% python3 -q
>>> import numpy as np
>>> from numpy import linalg as LA
>>> np.set_printoptions(precision=2, suppress=True, linewidth=100)
>>> mat = np.load("m.npy")
>>> mat
array([[  7.28,   2.79,  -3.55,   6.14],
       [ -0.9 ,   2.58,   1.4 ,  24.65],
       [ -5.48,  -3.82,  -6.56,  21.65],
       [ 32.22,  -0.66,  -0.36,  -6.4 ],
       [ 19.49,   1.82,   7.07,  -5.95],
       [  6.55,   3.49,  -4.06, -11.41],
       [-17.96,   0.06,   2.04,  -2.29],
       [ 11.07,  -2.57,  -8.53,  -1.68],
       [-27.39,  -2.69,  -4.23,  -0.4 ],
       [ 20.67,  -0.25,   3.33, -15.53],
       [ -6.06,  -1.24,  -2.39,   3.12],
       [-14.22,   0.07,   6.  ,   0.52],
       [ 21.02,   1.38,  -0.06,  19.92],
       [ -6.25,  -1.09, -10.52,   8.47],
       [ -4.86,  -2.53, -10.42,  -1.68],
       [ 15.53,  -0.51,  -0.03,  23.13],
       [ 18.35,   3.12,  -5.56,  -1.73],
       [  7.19,  -1.18,  -0.66, -16.48],
       [ -1.51,   2.76,  -6.06, -12.58],
       [ -7.74,  -3.35,  -2.59,   0.47],
       [  2.69,   1.94,   0.99,  -6.83],
       [-21.05,   1.47,   1.02,  19.47],
       [ -4.04,   0.78,   3.3 , -23.11],
       [ -4.76,  -0.18,  -2.45,   4.57],
       [-32.35,   0.04,   7.71,   4.12],
       [ 30.  ,  -2.57,  -0.94, -20.26],
       [ -9.73,  -3.27,  -0.44,   4.72],
       [ -4.76,   1.52,  -1.26,  10.27],
       [  2.82,  -0.91,   4.42,   6.4 ],
       [-50.03,  -1.38,  -1.29,  -7.11],
       [ -2.37,  -0.01, -10.16, -18.8 ],
       [-24.49,   2.44,  -0.24,  12.54],
       [  6.67,  -0.36,  -1.17,   8.99],
       [ -2.71,   3.29,  -3.78,  -6.09],
       [ 30.5 ,   3.11,   4.01,  30.64],
       [  7.79,  -1.46,   0.24,  16.54],
       [ 25.99,   0.36,   6.96, -12.14],
       [  6.54,  -0.12,   2.57,  12.23],
       [  7.31,  -0.59,   3.2 ,  -4.83],
       [  3.79,   0.07,   8.37,   4.38],
       [-14.78,  -2.83,  -3.32,   2.48],
       [ 28.94,   4.04,  -1.73, -16.87]])
>>> mat @ mat
Traceback (most recent call last):
  File "<python-input-5>", line 1, in <module>
    mat @ mat
    ~~~~^~~~~
ValueError: matmul: Input operand 1 has a mismatch in its core dimension 0, with gufunc signature (n?,k),(k,m?)->(n?,m?) (size 42 is different from 4)
>>> gram = mat.T @ mat
>>> np.allclose(gram, gram.T)
True
>>> np.round(np.trace(gram), 2), np.round((mat ** 2).sum(), 2)
(np.float64(21409.93), np.float64(21409.93))
>>> LA.eigvalsh(gram)[::-1]
array([13315.29,  6986.56,   943.03,   165.05])
>>> print(gram)
[[13156.83   392.56   325.9   -929.15]
 [  392.56   182.58    76.19    -0.91]
 [  325.9     76.19   952.5    169.9 ]
 [ -929.15    -0.91   169.9   7118.02]]
